$ python3 -q
>>> import numpy as np
>>> from numpy import linalg as LA
>>> np.set_printoptions(suppress=True, linewidth=160)
>>> rd = lambda a: np.round(a, 2) + 0
>>> J = np.diag(20 * np.array([2, 0, 1])) + np.array([[-2, -6, -6], [6, 7, -1], [-8, -6, -8]])
>>> J
array([[38, -6, -6],
       [ 6,  7, -1],
       [-8, -6, 12]])
>>> O = J.astype(float).copy()
>>> for j in range(3):
...     O[:, j] -= O[:, :j] @ (O[:, :j].T @ O[:, j])
...     O[:, j] /= LA.norm(O[:, j])
... 
>>> rd(O.T @ J)
array([[39.29, -3.51, -8.4 ],
       [ 0.  , 10.42, -6.95],
       [ 0.  ,  0.  ,  7.88]])
>>> rd(O.T @ O)
array([[1., 0., 0.],
       [0., 1., 0.],
       [0., 0., 1.]])
>>> A = np.load("mat.npy")
>>> A
array([[1, 4, 4, 3, 3, 5],
       [0, 1, 0, 4, 0, 5],
       [0, 0, 2, 1, 0, 4],
       [0, 0, 0, 0, 2, 3],
       [0, 0, 0, 0, 2, 5],
       [0, 0, 0, 0, 0, 4]])
>>> Uu, sig, vt = LA.svd(A)
>>> evecs = vt[:(sig > 1e-8).sum()]
>>> rng = np.random.default_rng(671511)
>>> x0 = A[5] + 5 * A[1] + rng.integers(2) * np.eye(6)[3]
>>> x0
array([ 0.,  5.,  0., 21.,  0., 29.])
>>> np.allclose(evecs.T @ evecs @ x0, x0)
False
>>> rd(LA.norm(x0 - evecs.T @ evecs @ x0))
np.float64(0.06)
>>> rd(np.diag(evecs.T @ evecs))
array([0.07, 0.93, 1.  , 1.  , 1.  , 1.  ])
>>> rd(evecs.T @ evecs)
array([[ 0.07,  0.25,  0.03, -0.06,  0.  ,  0.  ],
       [ 0.25,  0.93, -0.01,  0.02,  0.  ,  0.  ],
       [ 0.03, -0.01,  1.  ,  0.  ,  0.  ,  0.  ],
       [-0.06,  0.02,  0.  ,  1.  ,  0.  ,  0.  ],
       [ 0.  ,  0.  ,  0.  ,  0.  ,  1.  ,  0.  ],
       [ 0.  ,  0.  ,  0.  ,  0.  ,  0.  ,  1.  ]])
>>> LA.matrix_rank(np.vstack([A, x0]))
np.int64(6)
>>> rd(A @ LA.pinv(A) @ A)
array([[1., 4., 4., 3., 3., 5.],
       [0., 1., 0., 4., 0., 5.],
       [0., 0., 2., 1., 0., 4.],
       [0., 0., 0., 0., 2., 3.],
       [0., 0., 0., 0., 2., 5.],
       [0., 0., 0., 0., 0., 4.]])
>>> np.abs(np.diag(LA.qr(A)[1])) > 1e-9
array([ True,  True,  True, False,  True,  True])
>>> np.allclose(A[:-1].T @ LA.lstsq(A[:-1].T, A[-1])[0], A[-1])
True
>>> t = np.radians(45)
>>> r_ = np.eye(6)
>>> r_[5, 5] = r_[3, 3] = np.cos(t)
>>> r_[5, 3], r_[3, 5] = -np.sin(t), np.sin(t)
>>> rd(r_)
array([[ 1.  ,  0.  ,  0.  ,  0.  ,  0.  ,  0.  ],
       [ 0.  ,  1.  ,  0.  ,  0.  ,  0.  ,  0.  ],
       [ 0.  ,  0.  ,  1.  ,  0.  ,  0.  ,  0.  ],
       [ 0.  ,  0.  ,  0.  ,  0.71,  0.  ,  0.71],
       [ 0.  ,  0.  ,  0.  ,  0.  ,  1.  ,  0.  ],
       [ 0.  ,  0.  ,  0.  , -0.71,  0.  ,  0.71]])
>>> other = A @ r_.T
>>> rd(LA.det(r_)), rd(np.trace(r_))
(np.float64(1.0), np.float64(5.41))
>>> rd(LA.det(A))
np.float64(0.0)
>>> (A + A.T) / 2
array([[1. , 2. , 2. , 1.5, 1.5, 2.5],
       [2. , 1. , 0. , 2. , 0. , 2.5],
       [2. , 0. , 2. , 0.5, 0. , 2. ],
       [1.5, 2. , 0.5, 0. , 1. , 1.5],
       [1.5, 0. , 0. , 1. , 2. , 2.5],
       [2.5, 2.5, 2. , 1.5, 2.5, 4. ]])
>>> LA.matrix_power(A, 2)
array([[ 1,  8, 12, 23, 15, 85],
       [ 0,  1,  0,  4,  8, 37],
       [ 0,  0,  4,  2,  2, 27],
       [ 0,  0,  0,  0,  4, 22],
       [ 0,  0,  0,  0,  4, 30],
       [ 0,  0,  0,  0,  0, 16]])
>>> (A - A.T) / 2
array([[ 0. ,  2. ,  2. ,  1.5,  1.5,  2.5],
       [-2. ,  0. ,  0. ,  2. ,  0. ,  2.5],
       [-2. ,  0. ,  0. ,  0.5,  0. ,  2. ],
       [-1.5, -2. , -0.5,  0. ,  1. ,  1.5],
       [-1.5,  0. ,  0. , -1. ,  0. ,  2.5],
       [-2.5, -2.5, -2. , -1.5, -2.5,  0. ]])
>>> rd(np.sort(np.abs(LA.eigvals(A))))
array([0., 1., 1., 2., 2., 4.])
>>> np.trace(A)
np.int64(10)
>>> np.allclose(A, A.T)
False
>>> A @ A
array([[ 1,  8, 12, 23, 15, 85],
       [ 0,  1,  0,  4,  8, 37],
       [ 0,  0,  4,  2,  2, 27],
       [ 0,  0,  0,  0,  4, 22],
       [ 0,  0,  0,  0,  4, 30],
       [ 0,  0,  0,  0,  0, 16]])
>>> np.allclose(A @ A.T, A.T @ A)
False
>>> arr = np.loadtxt("layer12.csv", delimiter=",")
>>> rd(arr)
array([[1.  , 0.  , 0.  , 0.  , 0.  , 0.  ],
       [0.  , 1.  , 0.  , 0.  , 0.  , 0.  ],
       [0.33, 0.  , 0.33, 0.  , 0.33, 0.  ],
       [0.  , 0.  , 0.  , 0.5 , 0.  , 0.5 ],
       [0.2 , 0.  , 0.2 , 0.  , 0.4 , 0.2 ],
       [0.25, 0.  , 0.25, 0.  , 0.  , 0.5 ]])
>>> def softmax(z):
...     e = np.exp(z - z.max(axis=-1, keepdims=True))
...     return e / e.sum(axis=-1, keepdims=True)
... 
>>> rd(softmax(arr[4]))
array([0.17, 0.14, 0.17, 0.14, 0.21, 0.17])
>>> rd(softmax(arr).sum(axis=1))
array([1., 1., 1., 1., 1., 1.])
>>> rd(softmax(10 * arr[4]))
array([0.09, 0.01, 0.09, 0.01, 0.69, 0.09])
>>> S = arr @ arr.T / np.sqrt(6)
>>> softmax(S).round(6).argmax(axis=1)
array([0, 1, 0, 3, 4, 5])
>>> rd(softmax(S + np.triu(np.full(S.shape, -np.inf), 1)))
array([[1.  , 0.  , 0.  , 0.  , 0.  , 0.  ],
       [0.4 , 0.6 , 0.  , 0.  , 0.  , 0.  ],
       [0.35, 0.3 , 0.35, 0.  , 0.  , 0.  ],
       [0.24, 0.24, 0.24, 0.29, 0.  , 0.  ],
       [0.2 , 0.19, 0.21, 0.19, 0.21, 0.  ],
       [0.17, 0.15, 0.16, 0.17, 0.17, 0.18]])
>>> rd(softmax(S)[4] @ arr)
array([0.3 , 0.16, 0.13, 0.08, 0.13, 0.2 ])
>>> rd(softmax(S))
array([[0.22, 0.15, 0.17, 0.15, 0.16, 0.16],
       [0.15, 0.23, 0.15, 0.15, 0.15, 0.15],
       [0.18, 0.15, 0.18, 0.15, 0.17, 0.17],
       [0.16, 0.16, 0.16, 0.19, 0.16, 0.17],
       [0.17, 0.16, 0.17, 0.16, 0.17, 0.17],
       [0.17, 0.15, 0.16, 0.17, 0.17, 0.18]])
>>> T = np.stack([arr, -2 * arr, arr[::-1]])
>>> LA.matrix_rank(T)
array([6, 6, 6])
>>> LA.matrix_rank(T.reshape(3, -1))
np.int64(2)
>>> T.shape
(3, 6, 6)
>>> rd(T.sum(axis=0))
array([[-0.75,  0.  ,  0.25,  0.  ,  0.  ,  0.5 ],
       [ 0.2 , -1.  ,  0.2 ,  0.  ,  0.4 ,  0.2 ],
       [-0.33,  0.  , -0.33,  0.5 , -0.33,  0.5 ],
       [ 0.33,  0.  ,  0.33, -0.5 ,  0.33, -0.5 ],
       [-0.2 ,  1.  , -0.2 ,  0.  , -0.4 , -0.2 ],
       [ 0.75,  0.  , -0.25,  0.  ,  0.  , -0.5 ]])
>>> rd(arr.sum(axis=0))
array([1.78, 1.  , 0.78, 0.5 , 0.73, 1.2 ])
>>> rd(np.diff(arr, axis=0))
array([[-1.  ,  1.  ,  0.  ,  0.  ,  0.  ,  0.  ],
       [ 0.33, -1.  ,  0.33,  0.  ,  0.33,  0.  ],
       [-0.33,  0.  , -0.33,  0.5 , -0.33,  0.5 ],
       [ 0.2 ,  0.  ,  0.2 , -0.5 ,  0.4 , -0.3 ],
       [ 0.05,  0.  ,  0.05,  0.  , -0.4 ,  0.3 ]])
>>> rd(LA.matrix_power(arr, 4))
array([[1.  , 0.  , 0.  , 0.  , 0.  , 0.  ],
       [0.  , 1.  , 0.  , 0.  , 0.  , 0.  ],
       [0.73, 0.  , 0.09, 0.  , 0.1 , 0.07],
       [0.45, 0.  , 0.16, 0.06, 0.07, 0.26],
       [0.67, 0.  , 0.12, 0.  , 0.11, 0.1 ],
       [0.71, 0.  , 0.11, 0.  , 0.09, 0.09]])
>>> rd(np.trace(arr))
np.float64(3.73)
>>> np.allclose(arr @ arr.T, arr.T @ arr)
False
>>> r0 = np.array([-3, 0, 2, 2])
>>> mat = 5 * np.eye(4) + np.outer(r0, r0)
>>> mat
array([[14.,  0., -6., -6.],
       [ 0.,  5.,  0.,  0.],
       [-6.,  0.,  9.,  4.],
       [-6.,  0.,  4.,  9.]])
>>> vals, evecs = LA.eig(mat)
>>> rd(vals)
array([22.,  5.,  5.,  5.])
>>> rd(np.prod(vals))
np.float64(2750.0)
>>> rd(np.sort(LA.eigvals(mat @ mat)))
array([ 25.,  25.,  25., 484.])
>>> rd(mat @ evecs[:, 0] - vals[0] * evecs[:, 0])
array([0., 0., 0., 0.])
>>> rd(np.sort(LA.eigvals(mat.T)))
array([ 5.,  5.,  5., 22.])
>>> other = mat + rng.integers(-2, 3, (4, 1)) @ rng.integers(-2, 3, (1, 4))
>>> other
array([[ 18.,   2.,  -2.,  -8.],
       [ -4.,   3.,  -4.,   2.],
       [-10.,  -2.,   5.,   6.],
       [ -2.,   2.,   8.,   7.]])
>>> rd(LA.svd(other - mat, compute_uv=False))
array([12.65,  0.  ,  0.  ,  0.  ])
>>> other - mat
array([[ 4.,  2.,  4., -2.],
       [-4., -2., -4.,  2.],
       [-4., -2., -4.,  2.],
       [ 4.,  2.,  4., -2.]])
>>> Uu, sig, vt = LA.svd(other, full_matrices=False)
>>> rd(Uu.T @ Uu)
array([[1., 0., 0., 0.],
       [0., 1., 0., 0.],
       [0., 0., 1., 0.],
       [0., 0., 0., 1.]])
>>> rd(sig / sig[0])
array([1.  , 0.41, 0.2 , 0.  ])
>>> rd(np.cumsum(sig ** 2) / np.sum(sig ** 2))
array([0.83, 0.97, 1.  , 1.  ])
>>> x0 = np.array([-1, 7, 8, -5])
>>> h = np.maximum(mat @ x0, 0)
>>> np.maximum(mat @ (3 * x0), 0)
array([  0., 105., 174.,   0.])
>>> h
array([ 0., 35., 58.,  0.])
>>> feats = 3 * np.eye(3) + np.ones((3, 3))
>>> feats
array([[4., 1., 1.],
       [1., 4., 1.],
       [1., 1., 4.]])
>>> Uu, sig, vt = LA.svd(feats, full_matrices=False)
>>> np.abs(Uu[:, 0]).round(6).argmax()
np.int64(0)
>>> rd(Uu.T @ feats @ vt.T)
array([[6., 0., 0.],
       [0., 3., 0.],
       [0., 0., 3.]])
>>> rd(np.abs(vt[0]))
array([0.58, 0.58, 0.58])
>>> rd(np.sqrt((sig ** 2).sum())), rd(LA.norm(feats))
(np.float64(7.35), np.float64(7.35))
>>> rd(np.cumsum(sig ** 2) / np.sum(sig ** 2))
array([0.67, 0.83, 1.  ])
>>> other = np.array([[-1, 6, 2, 6], [-5, -8, 6, 5], [9, 1, 2, 4], [9, -6, -6, -2]])
>>> m1 = other + other.T
>>> m1
array([[ -2,   1,  11,  15],
       [  1, -16,   7,  -1],
       [ 11,   7,   4,  -2],
       [ 15,  -1,  -2,  -4]])
>>> vals, evecs = LA.eigh(m1)
>>> rd(evecs @ np.diag(vals) @ evecs.T)
array([[ -2.,   1.,  11.,  15.],
       [  1., -16.,   7.,  -1.],
       [ 11.,   7.,   4.,  -2.],
       [ 15.,  -1.,  -2.,  -4.]])
>>> rd(vals.sum()), np.trace(m1)
(np.float64(-18.0), np.int64(-18))
>>> rd(evecs.T @ evecs)
array([[1., 0., 0., 0.],
       [0., 1., 0., 0.],
       [0., 0., 1., 0.],
       [0., 0., 0., 1.]])
>>> rd(evecs.T @ m1 @ evecs)
array([[-21.7 ,   0.  ,   0.  ,   0.  ],
       [  0.  , -17.75,   0.  ,   0.  ],
       [  0.  ,   0.  ,   4.47,   0.  ],
       [  0.  ,   0.  ,   0.  ,  16.97]])
>>> rd(LA.svd(m1, compute_uv=False))
array([21.7 , 17.75, 16.97,  4.47])
>>> vals, evecs = LA.eig(m1)
>>> rd(np.sort(LA.eigvals(m1.T)))
array([-21.7 , -17.75,   4.47,  16.97])
>>> rd(np.sort(LA.eigvals(m1 @ m1)))
array([ 20.03, 288.08, 314.96, 470.93])
>>> rd(m1 @ evecs[:, 0] - vals[0] * evecs[:, 0])
array([0., 0., 0., 0.])
>>> rd(vals)
array([ 16.97,   4.47, -21.7 , -17.75])
>>> x0 = np.array([-4, -9, 5, 5])
>>> target = m1 @ x0
>>> target
array([129, 170, -97, -81])
>>> rd(LA.solve(m1, -1 * target))
array([ 4.,  9., -5., -5.])
>>> rd(LA.solve(m1, target))
array([-4., -9.,  5.,  5.])
>>> rd(LA.det(m1))
np.float64(29252.0)
>>> LA.matrix_power(m1, 3)
array([[-2364,  -247,  4391,  5675],
       [ -247, -5386,  2307,   411],
       [ 4391,  2307,   -64,  -956],
       [ 5675,   411,  -956, -3016]])
>>> np.allclose(m1, m1.T)
True
>>> (m1 + m1.T) / 2
array([[ -2.,   1.,  11.,  15.],
       [  1., -16.,   7.,  -1.],
       [ 11.,   7.,   4.,  -2.],
       [ 15.,  -1.,  -2.,  -4.]])
>>> np.allclose(m1 @ m1.T, m1.T @ m1)
True
>>> m1.inv()
Traceback (most recent call last):
  File "<python-input-115>", line 1, in <module>
    m1.inv()
    ^^^^^^
AttributeError: 'numpy.ndarray' object has no attribute 'inv'
>>> LA.determinant(m1)
Traceback (most recent call last):
  File "<python-input-116>", line 1, in <module>
    LA.determinant(m1)
    ^^^^^^^^^^^^^^
AttributeError: module 'numpy.linalg' has no attribute 'determinant'
>>> X = np.loadtxt("out6.csv", delimiter=",")
>>> X
array([[ -1.75,   0.51,  -6.32,  -0.48,   4.81],
       [  3.69,  -6.39,  -8.79,   2.1 ,   6.5 ],
       [  1.48,  -3.9 ,  -9.06,   1.11,   6.8 ],
       [  4.99,  -7.4 ,  -6.62,   2.57,   4.81],
       [  0.87,  -3.59, -10.79,   0.92,   8.13],
       [  4.21,  -6.26,  -5.9 ,   2.2 ,   4.3 ],
       [ -3.99,   3.42,  -5.42,  -1.6 ,   4.22],
       [ -5.51,   5.21,  -5.21,  -2.29,   4.09],
       [  5.81,  -8.51,  -7.31,   3.04,   5.28],
       [  2.92,  -5.34,  -8.11,   1.67,   6.  ],
       [  0.71,  -2.79,  -8.39,   0.71,   6.33],
       [ -1.09,   0.24,  -4.59,  -0.33,   3.53],
       [  2.79,  -4.91,  -6.9 ,   1.61,   5.1 ]])
>>> proj = X @ LA.solve(X.T @ X, X.T)
>>> rd(np.diag(proj))
array([0.35, 0.14, 0.29, 0.34, 0.4 , 0.45, 0.39, 0.58, 0.6 , 0.61, 0.28, 0.45, 0.12])
>>> rd(np.trace(proj))
np.float64(5.0)
>>> rd(LA.eigvalsh(proj))
array([0., 0., 0., 0., 0., 0., 0., 0., 1., 1., 1., 1., 1.])
>>> O, evecs = LA.qr(X[:, :2])[0], LA.qr(X[:, 2:])[0]
>>> sig = LA.svd(O.T @ evecs, compute_uv=False)
>>> rd(np.degrees(np.arccos(sig.clip(0, 1))))
array([0.54, 1.45])
>>> z = X[:, 2] > np.median(X[:, 2])
>>> r0 = X[z].mean(axis=0) - X[~z].mean(axis=0)
>>> np.argsort(-np.abs(r0).round(6), kind="stable")
array([1, 0, 2, 4, 3])
>>> rd((((X - X.mean(axis=0)) @ r0 > 0) == z).mean())
np.float64(0.85)
>>> Uu, sig, vt = LA.svd(X)
>>> np.argmax(sig[:-1] / (sig[1:] + 1e-6)) + 1
np.int64(2)
>>> other = Uu[:, :2] @ np.diag(sig[:2]) @ vt[:2]
>>> LA.matrix_rank(other)
np.int64(2)
>>> rd(LA.norm(X - other, 2)), rd(sig[2])
(np.float64(0.08), np.float64(0.08))
>>> rd(np.abs(X - other).max())
np.float64(0.04)
>>> rank = LA.matrix_rank(A)
>>> rank
np.int64(5)
>>> ns = LA.svd(A)[2][rank:].T
>>> ns.shape
(6, 1)
>>> np.allclose(A @ ns, 0)
True
>>> [int(LA.matrix_rank(A[:, :j + 1])) for j in range(6)]
[1, 2, 3, 3, 4, 5]
>>> r0 = np.array([2, 3, 2]) + 0.5
>>> W0 = np.eye(3) - 2 * np.outer(r0, r0) / (r0 @ r0)
>>> rd(W0)
array([[ 0.49, -0.71, -0.51],
       [-0.71,  0.01, -0.71],
       [-0.51, -0.71,  0.49]])
>>> rd(np.poly(W0))
array([ 1., -1., -1.,  1.])
>>> rd(LA.det(W0.T))
np.float64(-1.0)
>>> rd(LA.eigvals(W0))
array([ 1., -1.,  1.])
>>> rd(np.einsum("ii->", W0))
np.float64(1.0)
>>> rd(W0 @ W0)
array([[1., 0., 0.],
       [0., 1., 0.],
       [0., 0., 1.]])
>>> rd(np.abs(LA.eigvals(W0)).max())
np.float64(1.0)
>>> rd((W0 + W0.T) / 2)
array([[ 0.49, -0.71, -0.51],
       [-0.71,  0.01, -0.71],
       [-0.51, -0.71,  0.49]])
>>> rd(LA.det(W0))
np.float64(-1.0)
>>> (W0 - W0.T) / 2
array([[0., 0., 0.],
       [0., 0., 0.],
       [0., 0., 0.]])
>>> x0 = np.array([2, 1, 0])
>>> rd(np.sort(np.abs(np.degrees(np.angle(LA.eigvals(W0))))))
array([  0.,   0., 180.])
>>> [p for p in range(1, 25) if np.allclose(LA.matrix_power(W0, p), np.eye(3))]
[2, 4, 6, 8, 10, 12, 14, 16, 18, 20, 22, 24]
>>> 3 - LA.matrix_rank(W0 - np.eye(3), tol=1e-8)
np.int64(2)
>>> rd(LA.norm(x0)), rd(LA.norm(W0 @ x0))
(np.float64(2.24), np.float64(2.24))
>>> rd(W0.T @ (W0 @ x0))
array([2., 1., 0.])
>>> rd(np.abs(LA.eigvals(W0)))
array([1., 1., 1.])
